$ ipython --no-banner

In [1]: import numpy as np

In [2]: import numpy.linalg as la

In [3]: np.set_printoptions(precision=3, suppress=True, linewidth=100)

In [4]: A = np.loadtxt("test7.csv", delimiter=",")

In [5]: print(A)
[[ 0.942 -0.95   0.981 -0.941  1.481  1.458  0.45   0.04 ]
 [ 0.063  0.057  0.057 -0.066  0.117  0.046 -0.025 -0.043]
 [ 3.704 -3.543  3.704 -3.655  5.445  5.522  1.929 -0.001]
 [-0.112  0.05  -0.005  0.024 -0.067  0.012  0.029 -0.026]
 [ 0.062 -0.149  0.198 -0.174  0.241  0.261 -0.004  0.046]
 [-2.796  2.882 -2.925  2.878 -4.287 -4.359 -1.468  0.039]
 [ 3.892 -3.98   3.828 -4.027  5.915  5.885  1.96   0.032]
 [ 3.53  -3.514  3.538 -3.597  5.473  5.386  1.835  0.077]
 [-1.32   1.293 -1.372  1.381 -2.069 -1.95  -0.65   0.043]
 [-0.603  0.504 -0.573  0.59  -0.796 -0.89  -0.3    0.035]
 [ 0.882 -0.894  0.915 -0.897  1.405  1.363  0.404  0.007]
 [-1.05   1.001 -0.979  1.007 -1.526 -1.549 -0.547  0.01 ]
 [-0.341  0.294 -0.281  0.251 -0.499 -0.44  -0.169 -0.052]
 [ 1.259 -1.325  1.426 -1.321  1.933  2.065  0.684  0.059]
 [ 0.661 -0.648  0.69  -0.701  0.989  1.023  0.38  -0.028]
 [ 0.255 -0.104  0.259 -0.27   0.378  0.353  0.038 -0.008]
 [-1.17   1.178 -1.217  1.154 -1.668 -1.757 -0.65   0.011]
 [ 0.455 -0.384  0.382 -0.443  0.554  0.537  0.206  0.067]
 [ 3.696 -3.703  3.692 -3.733  5.658  5.658  1.896  0.006]
 [ 0.331 -0.29   0.343 -0.335  0.55   0.477  0.165 -0.005]
 [-2.298  2.19  -2.228  2.233 -3.323 -3.323 -1.045  0.027]
 [-3.312  3.35  -3.265  3.327 -4.988 -5.059 -1.705  0.04 ]
 [-0.222  0.157 -0.24   0.28  -0.446 -0.417 -0.161  0.011]
 [ 0.148 -0.206  0.216 -0.189  0.196  0.157  0.176  0.011]
 [-0.565  0.598 -0.572  0.583 -0.899 -0.932 -0.257 -0.113]
 [ 1.369 -1.401  1.398 -1.4    2.092  2.035  0.667 -0.033]
 [-2.764  2.863 -2.83   2.825 -4.196 -4.334 -1.414 -0.069]
 [ 4.943 -4.967  4.913 -4.925  7.407  7.399  2.544 -0.037]
 [ 0.301 -0.252  0.319 -0.205  0.343  0.301  0.137 -0.026]
 [-1.527  1.474 -1.435  1.42  -2.154 -2.228 -0.729  0.088]
 [-1.013  0.98  -0.952  1.019 -1.599 -1.537 -0.547  0.037]
 [ 1.999 -1.878  1.841 -1.844  2.852  2.797  1.011 -0.006]
 [-1.987  1.97  -2.012  1.925 -2.918 -2.959 -0.978 -0.051]
 [ 0.175 -0.014  0.111 -0.02   0.134  0.105 -0.029 -0.036]
 [-0.836  0.821 -0.88   0.935 -1.169 -1.297 -0.409 -0.033]
 [ 2.314 -2.385  2.297 -2.223  3.459  3.527  1.149  0.067]
 [ 3.823 -3.812  3.897 -3.815  5.738  5.83   1.959 -0.065]
 [-0.085  0.031 -0.064  0.07  -0.164 -0.15  -0.016  0.028]]

In [6]: U, sigma, vt = la.svd(A)

In [7]: print(np.argmax(sigma[:-1] / (sigma[1:] + 1e-6)) + 1)
1

In [8]: Y = U[:, :1] @ np.diag(sigma[:1]) @ vt[:1]

In [9]: print(np.round(la.norm(A - Y) / la.norm(A), 3))
0.02

In [10]: print(la.matrix_rank(A, rtol=0.05))
1
